$ ipython --no-banner

In [1]: import numpy as np

In [2]: from numpy import linalg as LA

In [3]: np.set_printoptions(precision=3, suppress=True, linewidth=120, sign=" ")

In [4]: mat = np.loadtxt("x.csv", delimiter=",")

In [5]: print(mat)
[[  2.671  -4.526  -0.503   0.367  -1.153  -5.678]
 [  3.747   5.02    4.485   5.247   9.119   8.941]
 [ -2.044 -10.317  -7.286  -4.472 -13.131 -11.063]
 [ -1.666  -7.899  -4.229  -2.339 -10.718  -3.892]
 [ -1.23   -1.664  -5.757  -1.544  -3.481  -3.643]
 [  1.309  -5.312  -1.577  -0.367  -3.902  -4.712]
 [  2.586   0.341   1.048   2.359   3.269   1.464]
 [  0.932  -1.695  -2.284   0.184  -0.746  -2.427]
 [ -3.199  -0.419  -8.495  -2.602  -4.84   -2.945]
 [  6.837   4.776   8.538   7.213  13.007   8.62 ]]

In [6]: left, sig, Vh = LA.svd(mat)

In [7]: np.argmax(sig[:-1] / (sig[1:] + 1e-6)) + 1
Out[7]: np.int64(4)

In [8]: B = left[:, :4] @ np.diag(sig[:4]) @ Vh[:4]

In [9]: round(float(LA.norm(mat - B, 2)), 3), round(float(sig[4]), 3)
Out[9]: (0.0, 0.0)

In [10]: round(np.abs(mat - B).max(), 3)
Out[10]: np.float64(0.0)

In [11]: print(round(float(LA.norm(mat - B) / LA.norm(mat)), 3))
0.0

In [12]: LA.matrix_rank(mat, rtol=0.05)
Out[12]: np.int64(4)

In [13]: rank = LA.matrix_rank(mat)

In [14]: rank
Out[14]: np.int64(4)

In [15]: ns = LA.svd(mat)[2][rank:].T

In [16]: [int(LA.matrix_rank(np.delete(mat, i, axis=0))) for i in range(10)]
Out[16]: [4, 4, 4, 4, 4, 4, 4, 4, 4, 4]

In [17]: ns.shape
Out[17]: (6, 2)

In [18]: LA.matrix_rank(mat.T @ mat), LA.matrix_rank(mat @ mat.T)
Out[18]: (np.int64(4), np.int64(4))

In [19]: rng = np.random.default_rng(31)

In [20]: B = mat + rng.integers(-2, 3, (10, 4)) @ rng.integers(-2, 3, (4, 6))

In [21]: B
Out[21]: 
array([[ -1.329,  -6.526,  -4.503,  -1.633,  -5.153,  -3.678],
       [ -0.253,   5.02 ,   6.485,  10.247,   6.119,   8.941],
       [ -5.044, -14.317, -14.286,  -9.472, -14.131, -11.063],
       [ -0.666, -13.899, -13.229, -10.339,  -7.718, -10.892],
       [ -0.23 ,   1.336,  -4.757,  -3.544,  -7.481,   2.357],
       [  1.309,  -5.312,  -1.577,  -0.367,   1.098,  -1.712],
       [ -5.414,  -4.659,  -2.952,   5.359,   1.269,  -1.536],
       [ -0.068,  -5.695,  -9.284,  -5.816,  -0.746,  -4.427],
       [ -3.199,  -1.419,  -8.495,  -1.602,  -6.84 ,  -7.945],
       [ 11.837,   6.776,  11.538,   7.213,  18.007,   7.62 ]])

In [22]: print(np.round(LA.svd(B - mat, compute_uv=False), 3) + 0)
[ 22.138  14.88   11.149   6.869   0.      0.   ]

In [23]: LA.matrix_rank(B - mat, tol=1e-8)
Out[23]: np.int64(4)

In [24]: f, r1 = mat[4], mat[0]

In [25]: round(float(f @ r1), 3)
Out[25]: 31.274

In [26]: round(f @ f, 3)
Out[26]: np.float64(65.195)

In [27]: p = (f @ r1) / (f @ f) * f

In [28]: r1 - p
Out[28]: array([ 3.261, -3.728,  2.259,  1.108,  0.517, -3.93 ])

In [29]: LA.matrix_rank(np.outer(f, r1))
Out[29]: np.int64(1)

In [30]: round((r1 - p) @ f, 3)
Out[30]: np.float64(0.0)

In [31]: np.round(LA.norm(f + r1) ** 2 + LA.norm(f - r1) ** 2, 3)
Out[31]: np.float64(253.541)

In [32]: X = np.load("mat.npy")

In [33]: print(X)
[[ 0  2  0 -2]
 [-2  0 -3 -2]
 [ 0  3  0 -2]
 [ 2  2  2  0]]

In [34]: # skew, so no eigenvalue has a real part

In [35]: q, r_ = LA.qr(X)

In [36]: np.allclose(r_.T @ r_, X.T @ X)
Out[36]: True

In [37]: print(q.shape, r_.shape)
(4, 4) (4, 4)

In [38]: print(np.round(q @ r_, 3) + 0)
[[ 0.  2.  0. -2.]
 [-2.  0. -3. -2.]
 [ 0.  3.  0. -2.]
 [ 2.  2.  2.  0.]]

In [39]: np.trace(q @ q.T)
Out[39]: np.float64(4.0)

In [40]: q.round(3) + 0
Out[40]: 
array([[ 0.   , -0.516, -0.203, -0.832],
       [ 0.707, -0.258,  0.658,  0.   ],
       [ 0.   , -0.775, -0.304,  0.555],
       [-0.707, -0.258,  0.658,  0.   ]])

In [41]: data = np.array([[2.8, -0.7],
    ...:     [-0.7, -0.8],
    ...:     [0.8, 0.7],
    ...:     [-1.1, -0.1],
    ...:     [2.1, 0.6],
    ...:     [2.1, -0.2]])

In [42]: data
Out[42]: 
array([[ 2.8, -0.7],
       [-0.7, -0.8],
       [ 0.8,  0.7],
       [-1.1, -0.1],
       [ 2.1,  0.6],
       [ 2.1, -0.2]])

In [43]: vec = np.array([1, 2])

In [44]: target = data @ vec

In [45]: coef, lr = np.zeros(2), 1 / LA.norm(data, 2) ** 2

In [46]: for i in range(6):
    ...:     coef -= lr * data.T @ (data @ coef - target)
    ...:     if i % 1 == 0: print(i, round(LA.norm(data @ coef - target), 3))
    ...: 
0 2.536
1 2.266
2 2.024
3 1.807
4 1.614
5 1.442

In [47]: coef
Out[47]: array([ 1.007,  0.988])

In [48]: q, r_ = LA.qr(data)

In [49]: q.shape, r_.shape
Out[49]: ((6, 2), (2, 2))

In [50]: q @ r_
Out[50]: 
array([[ 2.8, -0.7],
       [-0.7, -0.8],
       [ 0.8,  0.7],
       [-1.1, -0.1],
       [ 2.1,  0.6],
       [ 2.1, -0.2]])

In [51]: q, vecs = LA.qr(data[:, :1])[0], LA.qr(data[:, 1:])[0]

In [52]: sig = LA.svd(q.T @ vecs, compute_uv=False)

In [53]: sig
Out[53]: array([ 0.018])

In [54]: round(LA.norm(q @ q.T - vecs @ vecs.T, 2), 3)
Out[54]: np.float64(1.0)

In [55]: labels = rng.permutation(2)

In [56]: B = data[:, labels] * rng.choice([-1, 1], 2)

In [57]: B
Out[57]: 
array([[-2.8,  0.7],
       [ 0.7,  0.8],
       [-0.8, -0.7],
       [ 1.1,  0.1],
       [-2.1, -0.6],
       [-2.1,  0.2]])

In [58]: left, _, Vh = LA.svd(data.T @ B)

In [59]: print(np.round(left @ Vh, 3) + 0)
[[-1.  0.]
 [ 0. -1.]]

In [60]: A = np.loadtxt("out14.csv", delimiter=",")

In [61]: A
Out[61]: 
array([[ 3., -1.,  2.],
       [ 0.,  4., -2.],
       [ 0.,  1.,  1.]])

In [62]: f = np.array([2, -1, -2])

In [63]: B = A + np.outer(f, np.eye(3)[2])

In [64]: np.round(LA.det(B) / LA.det(A), 3), round(1 + LA.solve(A, f)[2], 3)
Out[64]: (np.float64(-0.167), np.float64(-0.167))
